% python3 -q
>>> import numpy as np
>>> np.set_printoptions(suppress=True, linewidth=160)
>>> E = np.array([[3, -2, -2, 2], [0, 2, -1, 2], [0, 0, 2, 3], [0, 0, 0, -2]])
>>> r0 = np.array([-1, 0, 2, -1])
>>> B = E + np.outer(r0, np.eye(4)[3])
>>> np.linalg.matrix_rank(np.linalg.inv(B) - np.linalg.inv(E), tol=1e-8)
np.int64(1)
>>> B
array([[ 3., -2., -2.,  1.],
       [ 0.,  2., -1.,  2.],
       [ 0.,  0.,  2.,  5.],
       [ 0.,  0.,  0., -3.]])
>>> np.linalg.matrix_rank(B - E)
np.int64(1)
>>> rng = np.random.default_rng(1096)
>>> B = E + rng.integers(-2, 3, (4, 3)) @ rng.integers(-2, 3, (3, 4))
>>> B
array([[ 0,  4, -7, -1],
       [ 1, -6,  2,  3],
       [-1,  9, -3,  2],
       [-6,  1, -4, -8]])
>>> np.linalg.matrix_rank(B - E, tol=1e-8)
np.int64(3)
>>> np.abs(B - E).sum(axis=1)
array([17, 13, 16, 17])
>>> m1 = np.load("layer8.npy")
>>> m1.round(1) + 0
array([[ 2.3, -1.3, -3.4],
       [ 3.1, -2.1, -1.9],
       [ 5.3, -4.3,  2.6],
       [ 5.7, -4.7,  3.4],
       [ 4. , -3. ,  0. ],
       [ 3.7, -2.7, -0.7],
       [ 5.2, -4.2,  2.4],
       [ 5. , -4. ,  1.9],
       [ 3.6, -2.6, -0.8],
       [ 6.3, -5.3,  4.7],
       [ 3.5, -2.5, -1.1]])
>>> np.unique(m1.round(6), axis=0).shape
(11, 3)
>>> round(float(np.trace(np.linalg.pinv(m1) @ m1)), 1)
2.0
>>> np.allclose(m1[:-1].T @ np.linalg.lstsq(m1[:-1].T, m1[-1])[0], m1[-1])
True
>>> ang = np.radians(164)
>>> r_ = np.eye(3)
>>> r_[1, 1] = r_[2, 2] = np.cos(ang)
>>> r_[1, 2], r_[2, 1] = -np.sin(ang), np.sin(ang)
>>> r_.round(1)
array([[ 1. ,  0. ,  0. ],
       [ 0. , -1. , -0.3],
       [ 0. ,  0.3, -1. ]])
>>> B = m1 @ r_.T
>>> B.round(1)
array([[ 2.3,  2.2,  3. ],
       [ 3.1,  2.5,  1.2],
       [ 5.3,  3.4, -3.6],
       [ 5.7,  3.6, -4.5],
       [ 4. ,  2.9, -0.8],
       [ 3.7,  2.7, -0.1],
       [ 5.2,  3.4, -3.4],
       [ 5. ,  3.3, -2.9],
       [ 3.6,  2.7,  0.1],
       [ 6.3,  3.8, -5.9],
       [ 3.5,  2.7,  0.3]])
>>> round(np.linalg.det(r_), 1), round(np.trace(r_), 1)
(np.float64(1.0), np.float64(-0.9))
>>> np.allclose(m1 @ m1.T, B @ B.T)
True
>>> np.round(np.linalg.svd(m1, compute_uv=False), 1) + 0, np.round(np.linalg.svd(B, compute_uv=False), 1) + 0
(array([19.4,  6.8,  0. ]), array([19.4,  6.8,  0. ]))
>>> Z = m1[[3, 10]].astype(float)
>>> for _ in range(6):
...     labels = np.linalg.norm(m1[:, None] - Z, axis=-1).argmin(axis=1)
...     Z = np.array([m1[labels == j].mean(axis=0) for j in range(2)])
... 
>>> labels
array([1, 1, 0, 0, 1, 1, 0, 0, 1, 0, 1])
>>> np.bincount(labels)
array([5, 6])
>>> left, sv, vt = np.linalg.svd(m1)
>>> vecs = vt[:(sv > 1e-8).sum()]
>>> vec = m1[2] + 2 * m1[1] + rng.integers(2) * np.eye(3)[1]
>>> vec.round(1)
array([11.4, -7.4, -1.1])
>>> np.allclose(vecs.T @ vecs @ vec, vec)
False
>>> np.round(np.diag(vecs.T @ vecs), 1)
array([0.6, 0.4, 1. ])
>>> np.linalg.matrix_rank(np.vstack([m1, vec]))
np.int64(3)
>>> np.round(vecs.T @ vecs, 1)
array([[ 0.6, -0.5, -0.1],
       [-0.5,  0.4, -0.1],
       [-0.1, -0.1,  1. ]])
>>> np.round(m1.sum(axis=0), 1)
array([ 47.5, -36.5,   7. ])
>>> round(float(np.linalg.norm(m1)), 1)
20.6
>>> np.round(np.abs(m1).max(), 1)
np.float64(6.3)
>>> np.round(m1.sum(axis=1), 1)
array([-2.4, -0.9,  3.6,  4.4,  1. ,  0.3,  3.4,  2.9,  0.2,  5.7, -0.1])
>>> m1.shape
(11, 3)
>>> np.linalg.matrix_rank(m1)
np.int64(2)
>>> W0 = np.load("test17.npy")
>>> W0
array([[ -3., -10.],
       [  0.,   7.]])
>>> [int(np.linalg.matrix_rank(np.linalg.matrix_power(W0, p))) for p in range(1, 3)]
[2, 2]
>>> np.linalg.matrix_rank(W0 - W0[0, 0] * np.eye(2))
np.int64(1)
>>> np.prod(np.diag(W0)), round(float(np.linalg.det(W0)), 1)
(np.float64(-21.0), -21.0)
>>> np.round(np.sort(np.linalg.eigvals(W0)), 1)
array([-3.,  7.])
>>> K = np.loadtxt("m.csv", delimiter=",")
>>> K
array([[3., 4., 4.],
       [3., 4., 4.],
       [2., 3., 3.],
       [1., 2., 2.]])
>>> left, sv, vt = np.linalg.svd(K)
>>> np.argmax(sv[:-1] / (sv[1:] + 1e-6)) + 1
np.int64(2)
>>> sv.round(1) + 0
array([10.6,  0.4,  0. ])
>>> B = left[:, :2] @ np.diag(sv[:2]) @ vt[:2]
>>> round(np.linalg.norm(K - B) / np.linalg.norm(K), 1)
np.float64(0.0)
>>> B.round(1)
array([[3., 4., 4.],
       [3., 4., 4.],
       [2., 3., 3.],
       [1., 2., 2.]])
>>> np.linalg.matrix_rank(K, rtol=0.05)
np.int64(1)
>>> np.linalg.matrix_rank(B)
np.int64(2)
>>> round(float(np.linalg.norm(K - B, 2)), 1), np.round(sv[2], 1)
(0.0, np.float64(0.0))
>>> left, sv, vt = np.linalg.svd(B)
>>> vecs = vt[:(sv > 1e-8).sum()]
>>> vec = B[1] + -3 * B[3] + rng.integers(2) * np.eye(3)[1]
>>> vec.round(1) + 0
array([ 0., -2., -2.])
>>> np.linalg.matrix_rank(np.vstack([B, vec]))
np.int64(2)
>>> np.allclose(vecs.T @ vecs @ vec, vec)
True
>>> np.round(np.linalg.norm(vec - vecs.T @ vecs @ vec), 1)
np.float64(0.0)
